% python3 -q
>>> import numpy as np
>>> np.set_printoptions(precision=2, suppress=True, linewidth=100)
>>> X = np.load("x.npy")
>>> X
array([[ -1.1 ,   0.4 ,  -0.3 ,   0.3 ,  -5.7 ],
       [  0.4 ,  -0.9 ,   0.5 ,  -0.3 ,   1.99],
       [ -0.4 ,  -1.3 ,  -1.  ,   1.  ,  -1.97],
       [  0.  ,  -0.7 ,  -1.2 ,   0.6 ,   0.11],
       [ -0.5 ,  -0.7 ,  -0.7 ,   1.7 ,  -2.58],
       [ -0.4 ,   0.3 ,  -0.7 ,  -0.1 ,  -2.1 ],
       [ -0.3 ,  -0.4 ,  -1.8 ,  -1.5 ,  -1.44],
       [ -1.2 ,  -0.8 ,  -0.2 ,  -0.7 ,  -6.05],
       [ -0.1 ,   1.8 ,  -0.7 ,   0.2 ,  -0.43],
       [ -0.9 ,  -0.1 ,   0.9 ,   0.8 ,  -4.58],
       [  0.6 ,   0.3 ,   0.8 ,   0.2 ,   3.  ],
       [  2.5 ,   0.3 ,   2.  ,   0.9 ,  12.45],
       [  0.2 ,   1.9 ,   0.2 ,  -0.3 ,   1.08],
       [  0.5 ,   0.9 ,  -0.5 ,  -0.4 ,   2.54],
       [ -0.8 ,   2.8 ,  -0.4 ,  -1.  ,  -3.9 ],
       [  0.9 ,   0.4 ,  -0.9 ,   0.8 ,   4.64],
       [  0.1 ,   0.3 ,  -1.2 ,  -1.1 ,   0.34],
       [ -1.  ,   1.2 ,  -0.5 ,  -1.6 ,  -4.8 ],
       [  0.3 ,   0.4 ,  -0.5 ,  -0.1 ,   1.44],
       [ -2.1 ,   0.8 ,   0.9 ,   1.6 , -10.46],
       [ -1.8 ,   0.8 ,  -0.8 ,   1.2 ,  -9.21],
       [ -1.6 ,  -0.2 ,  -0.9 ,   0.2 ,  -8.15],
       [ -0.9 ,   0.4 ,  -0.4 ,  -0.7 ,  -4.34],
       [  0.2 ,   0.  ,   0.6 ,  -1.  ,   1.01],
       [  1.1 ,  -1.1 ,  -0.3 ,   1.2 ,   5.31],
       [  0.5 ,  -0.7 ,   1.5 ,   0.3 ,   2.58],
       [  0.2 ,  -0.1 ,  -0.5 ,  -0.3 ,   1.01],
       [  0.3 ,  -1.4 ,  -0.5 ,   2.  ,   1.64],
       [ -0.6 ,  -1.8 ,   1.3 ,  -1.4 ,  -2.95],
       [ -1.3 ,   1.4 ,   1.8 ,  -0.1 ,  -6.41],
       [  1.  ,  -1.5 ,  -0.3 ,   0.7 ,   5.09],
       [ -0.1 ,   0.2 ,  -1.3 ,  -1.1 ,  -0.43],
       [ -0.8 ,   0.3 ,  -1.5 ,   0.4 ,  -3.96],
       [  0.7 ,   1.5 ,  -0.2 ,   1.4 ,   3.36]])
>>> Ac = X - X.mean(axis=0)
>>> left, sv, vt = np.linalg.svd(Ac, full_matrices=False)
>>> round((sv ** 2).sum() ** 2 / (sv ** 4).sum(), 2)
np.float64(1.25)
>>> (np.sign(left[:, 0]) == np.sign(left[0, 0])).astype(int)
array([1, 0, 1, 0, 1, 1, 1, 1, 0, 1, 0, 0, 0, 0, 1, 0, 0, 1, 0, 1, 1, 1, 1, 0, 0, 0, 0, 0, 1, 1, 0,
       0, 1, 0])
>>> np.linalg.matrix_rank(Ac)
np.int64(5)
>>> np.abs(vt[0]).argmax()
np.int64(4)
>>> np.searchsorted(np.cumsum(sv ** 2) / (sv ** 2).sum(), 0.9) + 1
np.int64(2)
>>> np.abs(left[:, 0]).argmax()
np.int64(11)
>>> Ac = (X - X.mean(axis=0)) / X.std(axis=0)
>>> np.argwhere(np.abs(Ac) > 2)
array([[11,  0],
       [11,  2],
       [11,  4],
       [14,  1],
       [19,  0],
       [19,  4],
       [29,  2]])
>>> Ac.std(axis=0)
array([1., 1., 1., 1., 1.])
>>> coef = np.linalg.lstsq(np.delete(Ac, 2, axis=1), Ac[:, 2])[0]
>>> round(float(1 - np.var(Ac[:, 2] - np.delete(Ac, 2, axis=1) @ coef)), 2)
0.04
>>> x0 = np.array([3, 1, 1, 3, 3])
>>> np.linalg.norm(X @ x0) <= np.linalg.norm(X, 2) * np.linalg.norm(x0) + 1e-9
np.True_
>>> A = np.loadtxt("case15.csv", delimiter=",")
>>> A
array([[ 1.61, -0.51, -0.03],
       [-0.51,  1.17,  0.48],
       [-0.03,  0.48,  0.22]])
>>> r = np.linalg.matrix_rank(A)
>>> r
np.int64(2)
>>> N = np.linalg.svd(A)[2][r:].T
>>> np.linalg.matrix_rank(A.T @ A), np.linalg.matrix_rank(A @ A.T)
(np.int64(2), np.int64(2))
>>> [int(np.linalg.matrix_rank(np.delete(A, i, axis=0))) for i in range(3)]
[2, 2, 2]
>>> [int(np.linalg.matrix_rank(A[:i])) for i in range(1, len(A) + 1)]
[1, 2, 2]
>>> N[:, 0] / N[np.abs(N[:, 0]).round(6).argmax(), 0]
array([-0.13, -0.47,  1.  ])
>>> np.allclose(A @ N, 0)
True
>>> [int(np.linalg.matrix_rank(A[:, :j + 1])) for j in range(3)]
[1, 2, 2]
>>> N @ N.T
array([[ 0.01,  0.05, -0.11],
       [ 0.05,  0.18, -0.38],
       [-0.11, -0.38,  0.81]])
>>> left, sv, vt = np.linalg.svd(A)
>>> np.argmax(sv[:-1] / (sv[1:] + 1e-6)) + 1
np.int64(2)
>>> other = left[:, :2] @ np.diag(sv[:2]) @ vt[:2]
>>> round(float(np.linalg.norm(A - other) / np.linalg.norm(A)), 2)
0.0
>>> np.linalg.matrix_rank(A, rtol=0.05)
np.int64(2)
>>> round(np.linalg.norm(A - other, 2), 2), round(sv[2], 2)
(np.float64(0.0), np.float64(0.0))
>>> O, R = np.linalg.qr(X)
>>> np.abs(np.diag(R))
array([5.53, 5.96, 5.44, 5.5 , 0.6 ])
>>> R
array([[ 5.53, -1.24,  1.09,  0.55, 27.68],
       [ 0.  ,  5.96,  0.1 , -0.81,  0.06],
       [ 0.  ,  0.  ,  5.44,  0.25,  0.01],
       [ 0.  ,  0.  ,  0.  , -5.5 ,  0.17],
       [ 0.  ,  0.  ,  0.  ,  0.  ,  0.6 ]])
>>> r0 = np.array([1, -2, 2, 2, -1, -3, -3]) + 0.5
>>> M = np.eye(7) - 2 * np.outer(r0, r0) / (r0 @ r0)
>>> M
array([[ 0.85,  0.15, -0.25, -0.25,  0.05,  0.25,  0.25],
       [ 0.15,  0.85,  0.25,  0.25, -0.05, -0.25, -0.25],
       [-0.25,  0.25,  0.58, -0.42,  0.08,  0.42,  0.42],
       [-0.25,  0.25, -0.42,  0.58,  0.08,  0.42,  0.42],
       [ 0.05, -0.05,  0.08,  0.08,  0.98, -0.08, -0.08],
       [ 0.25, -0.25,  0.42,  0.42, -0.08,  0.58, -0.42],
       [ 0.25, -0.25,  0.42,  0.42, -0.08, -0.42,  0.58]])
>>> x0 = np.array([3, -3, -1, -1, -2, -3, 0])
>>> rhs = M @ x0
>>> rhs
array([ 1.74, -1.74, -3.1 , -3.1 , -1.58, -0.9 ,  2.1 ])
>>> np.round(np.linalg.solve(M, -1 * rhs), 2) + 0
array([-3.,  3.,  1.,  1.,  2.,  3.,  0.])
>>> np.round(np.linalg.solve(M, rhs), 2) + 0
array([ 3., -3., -1., -1., -2., -3.,  0.])
>>> np.round(np.linalg.solve(M, M[:, 5]), 2) + 0
array([0., 0., 0., 0., 0., 1., 0.])
>>> np.round(np.linalg.solve(M.T, M[6]), 2) + 0
array([0., 0., 0., 0., 0., 0., 1.])
>>> rng = np.random.default_rng(23789)
>>> other = M + rng.integers(-2, 3, (7, 6)) @ rng.integers(-2, 3, (6, 7))
>>> other
array([[ 0.85, -1.85, -0.25, -9.25,  6.05, -2.75, -1.75],
       [-3.85,  1.85, -1.75,  3.25,  1.95,  3.75, -0.25],
       [ 3.75, -1.75,  2.58, -6.42, -0.92, -9.58,  2.42],
       [ 0.75,  0.25,  6.58,  3.58, -5.92, -3.58,  6.42],
       [-8.95,  2.95, -2.92,  5.08, -0.02,  8.92, -2.08],
       [ 9.25, -3.25,  8.42,  5.42, -9.08, -8.42,  6.58],
       [ 2.25, -6.25,  6.42,  6.42, -1.08,  0.58,  3.58]])
>>> other - M
array([[  0.,  -2.,   0.,  -9.,   6.,  -3.,  -2.],
       [ -4.,   1.,  -2.,   3.,   2.,   4.,   0.],
       [  4.,  -2.,   2.,  -6.,  -1., -10.,   2.],
       [  1.,   0.,   7.,   3.,  -6.,  -4.,   6.],
       [ -9.,   3.,  -3.,   5.,  -1.,   9.,  -2.],
       [  9.,  -3.,   8.,   5.,  -9.,  -9.,   7.],
       [  2.,  -6.,   6.,   6.,  -1.,   1.,   3.]])
